% ipython --no-banner

In [1]: import numpy as np

In [2]: import numpy.linalg as la

In [3]: np.set_printoptions(precision=2, suppress=True, linewidth=200)

In [4]: rd = lambda a: np.round(a, 2) + 0

In [5]: m1 = np.load("a.npy")

In [6]: print(m1)
[[1 0 0 0 0]
 [0 1 0 0 0]
 [2 1 1 0 0]
 [2 2 2 1 0]
 [2 1 0 2 1]]

In [7]: # triangular: eigenvalues sit on the diagonal

In [8]: Q = m1.astype(float).copy()

In [9]: for j in range(5):
   ...:     Q[:, j] -= Q[:, :j] @ (Q[:, :j].T @ Q[:, j])
   ...:     Q[:, j] /= la.norm(Q[:, j])
   ...: 

In [10]: print(rd(Q.T @ Q))
[[1. 0. 0. 0. 0.]
 [0. 1. 0. 0. 0.]
 [0. 0. 1. 0. 0.]
 [0. 0. 0. 1. 0.]
 [0. 0. 0. 0. 1.]]

In [11]: rng = np.random.default_rng(4021)

In [12]: labels = rng.permutation(5)

In [13]: print(labels)
[4 1 0 3 2]

In [14]: out = m1[labels][:, labels]

In [15]: print(rd(la.det(out)), rd(la.det(m1[labels])))
1.0 1.0

In [16]: print(np.trace(out))
5

In [17]: print(np.diff(m1, axis=0))
[[-1  1  0  0  0]
 [ 2  0  1  0  0]
 [ 0  1  1  1  0]
 [ 0 -1 -2  1  1]]

In [18]: print(m1.sum(axis=0))
[7 5 3 3 1]

In [19]: print(m1.shape)
(5, 5)

In [20]: print(m1.sum(axis=1))
[1 1 4 7 6]

In [21]: print(np.count_nonzero(m1))
13

In [22]: print(np.abs(m1).max())
2

In [23]: print(m1.mean(axis=0))
[1.4 1.  0.6 0.6 0.2]

In [24]: P = np.triu(np.array([[1, 0, 1, 3, 3],
    ...:     [1, 5, 4, 1, 5],
    ...:     [1, 4, 3, 1, 0],
    ...:     [2, 1, 1, 4, 3],
    ...:     [3, 5, 4, 0, 4]]), 1) + np.eye(5)

In [25]: out = P @ m1 @ la.inv(P)

In [26]: print(la.matrix_rank(out))
5

In [27]: print([int(la.matrix_rank(la.matrix_power(m1, p))) for p in range(1, 6)])
[5, 5, 5, 5, 5]

In [28]: print(rd(np.sort(la.eigvals(m1))))
[1. 1. 1. 1. 1.]

In [29]: print(np.prod(np.diag(m1)), rd(la.det(m1)))
1 1.0

In [30]: X = np.array([[8.29, -15.47, -8.0],
    ...:     [3.5, -0.45, -1.65],
    ...:     [2.59, 0.07, -1.02],
    ...:     [-0.44, -0.28, -0.08],
    ...:     [2.74, 0.46, -6.94],
    ...:     [3.55, 1.01, -7.92],
    ...:     [12.79, 8.77, -17.64],
    ...:     [12.89, 8.86, -17.73],
    ...:     [12.95, 8.92, -17.79],
    ...:     [19.21, 15.05, -23.68]])

In [31]: print(X)
[[  8.29 -15.47  -8.  ]
 [  3.5   -0.45  -1.65]
 [  2.59   0.07  -1.02]
 [ -0.44  -0.28  -0.08]
 [  2.74   0.46  -6.94]
 [  3.55   1.01  -7.92]
 [ 12.79   8.77 -17.64]
 [ 12.89   8.86 -17.73]
 [ 12.95   8.92 -17.79]
 [ 19.21  15.05 -23.68]]

In [32]: W1 = np.array([[1, 0], [0, 2], [0, 0]])

In [33]: coef = np.array([6, -5])

In [34]: act = np.maximum(X @ W1 + coef, 0)

In [35]: print((act > 0).astype(int))
[[1 0]
 [1 0]
 [1 0]
 [1 0]
 [1 0]
 [1 0]
 [1 1]
 [1 1]
 [1 1]
 [1 1]]

In [36]: print(la.matrix_rank(act))
2

In [37]: print((act > 0).mean(axis=0))
[1.  0.4]

In [38]: cent = np.array([[-1, 2], [1, -1]])

In [39]: print(W1 @ cent)
[[-1  2]
 [ 2 -2]
 [ 0  0]]
